% python3 -q
>>> import numpy as np
>>> np.set_printoptions(precision=2, suppress=True, linewidth=100, legacy="1.25")
>>> X = np.loadtxt("sample10.csv", delimiter=",")
>>> X
array([[ 1.,  0.,  0.,  0.,  0.,  0.,  0.,  0.,  0.,  0.,  0.],
       [ 0.,  1.,  0.,  0.,  0.,  0.,  0.,  0.,  0.,  0.,  0.],
       [ 0.,  0.,  0., -1.,  0.,  0.,  0.,  0.,  0.,  0.,  0.],
       [ 0.,  0.,  1.,  0.,  0.,  0.,  0.,  0.,  0.,  0.,  0.],
       [ 0.,  0.,  0.,  0.,  1.,  0.,  0.,  0.,  0.,  0.,  0.],
       [ 0.,  0.,  0.,  0.,  0.,  1.,  0.,  0.,  0.,  0.,  0.],
       [ 0.,  0.,  0.,  0.,  0.,  0.,  1.,  0.,  0.,  0.,  0.],
       [ 0.,  0.,  0.,  0.,  0.,  0.,  0.,  1.,  0.,  0.,  0.],
       [ 0.,  0.,  0.,  0.,  0.,  0.,  0.,  0.,  1.,  0.,  0.],
       [ 0.,  0.,  0.,  0.,  0.,  0.,  0.,  0.,  0.,  1.,  0.],
       [ 0.,  0.,  0.,  0.,  0.,  0.,  0.,  0.,  0.,  0.,  1.]])
>>> rng = np.random.default_rng(294)
>>> labels = rng.permutation(11)
>>> labels
array([ 8,  1,  3,  0,  9,  2,  5,  6,  7, 10,  4])
>>> Y = X[labels][:, labels]
>>> Y
array([[ 1.,  0.,  0.,  0.,  0.,  0.,  0.,  0.,  0.,  0.,  0.],
       [ 0.,  1.,  0.,  0.,  0.,  0.,  0.,  0.,  0.,  0.,  0.],
       [ 0.,  0.,  0.,  0.,  0.,  1.,  0.,  0.,  0.,  0.,  0.],
       [ 0.,  0.,  0.,  1.,  0.,  0.,  0.,  0.,  0.,  0.,  0.],
       [ 0.,  0.,  0.,  0.,  1.,  0.,  0.,  0.,  0.,  0.,  0.],
       [ 0.,  0., -1.,  0.,  0.,  0.,  0.,  0.,  0.,  0.,  0.],
       [ 0.,  0.,  0.,  0.,  0.,  0.,  1.,  0.,  0.,  0.,  0.],
       [ 0.,  0.,  0.,  0.,  0.,  0.,  0.,  1.,  0.,  0.,  0.],
       [ 0.,  0.,  0.,  0.,  0.,  0.,  0.,  0.,  1.,  0.,  0.],
       [ 0.,  0.,  0.,  0.,  0.,  0.,  0.,  0.,  0.,  1.,  0.],
       [ 0.,  0.,  0.,  0.,  0.,  0.,  0.,  0.,  0.,  0.,  1.]])
